$ python3 -q
>>> import numpy as np
>>> from numpy import linalg as LA
>>> np.set_printoptions(suppress=True, linewidth=140)
>>> rng = np.random.default_rng(84)
>>> X = np.eye(6, dtype=int)[rng.permutation(6)]
>>> print(X)
[[1 0 0 0 0 0]
 [0 0 0 0 0 1]
 [0 0 1 0 0 0]
 [0 0 0 0 1 0]
 [0 0 0 1 0 0]
 [0 1 0 0 0 0]]
>>> X.sum(axis=1)
array([1, 1, 1, 1, 1, 1])
>>> X @ np.ones(6)
array([1., 1., 1., 1., 1., 1.])
>>> print(LA.matrix_power(X, 100))
[[1 0 0 0 0 0]
 [0 1 0 0 0 0]
 [0 0 1 0 0 0]
 [0 0 0 1 0 0]
 [0 0 0 0 1 0]
 [0 0 0 0 0 1]]
>>> p = np.eye(6)[2]
>>> for _ in range(7):
...     p = p @ X
...     print(p.round(1))
... 
[0. 0. 1. 0. 0. 0.]
[0. 0. 1. 0. 0. 0.]
[0. 0. 1. 0. 0. 0.]
[0. 0. 1. 0. 0. 0.]
[0. 0. 1. 0. 0. 0.]
[0. 0. 1. 0. 0. 0.]
[0. 0. 1. 0. 0. 0.]
>>> ev, vecs = LA.eigh(X)
>>> print(ev)
[-1. -1.  1.  1.  1.  1.]
>>> np.round(vecs @ np.diag(ev) @ vecs.T, 1) + 0
array([[1., 0., 0., 0., 0., 0.],
       [0., 0., 0., 0., 0., 1.],
       [0., 0., 1., 0., 0., 0.],
       [0., 0., 0., 0., 1., 0.],
       [0., 0., 0., 1., 0., 0.],
       [0., 1., 0., 0., 0., 0.]])
>>> np.unique(ev.round(6) + 0, return_counts=True)[1]
array([2, 4])
>>> print(np.round(LA.eigvalsh(X + -1 * np.eye(6)), 1))
[-2. -2.  0.  0.  0.  0.]
>>> np.round(vecs.T @ vecs, 1) + 0
array([[1., 0., 0., 0., 0., 0.],
       [0., 1., 0., 0., 0., 0.],
       [0., 0., 1., 0., 0., 0.],
       [0., 0., 0., 1., 0., 0.],
       [0., 0., 0., 0., 1., 0.],
       [0., 0., 0., 0., 0., 1.]])
>>> M2 = LA.inv(X)
>>> np.round(LA.cond(X), 1)
np.float64(1.0)
>>> M2
array([[1., 0., 0., 0., 0., 0.],
       [0., 0., 0., 0., 0., 1.],
       [0., 0., 1., 0., 0., 0.],
       [0., 0., 0., 0., 1., 0.],
       [0., 0., 0., 1., 0., 0.],
       [0., 1., 0., 0., 0., 0.]])
>>> np.round(LA.det(X) * M2, 1)
array([[1., 0., 0., 0., 0., 0.],
       [0., 0., 0., 0., 0., 1.],
       [0., 0., 1., 0., 0., 0.],
       [0., 0., 0., 0., 1., 0.],
       [0., 0., 0., 1., 0., 0.],
       [0., 1., 0., 0., 0., 0.]])
>>> np.allclose(M2, X.T)
True
>>> X @ M2
array([[1., 0., 0., 0., 0., 0.],
       [0., 1., 0., 0., 0., 0.],
       [0., 0., 1., 0., 0., 0.],
       [0., 0., 0., 1., 0., 0.],
       [0., 0., 0., 0., 1., 0.],
       [0., 0., 0., 0., 0., 1.]])
>>> round(LA.det(X) * LA.det(M2), 1)
np.float64(1.0)
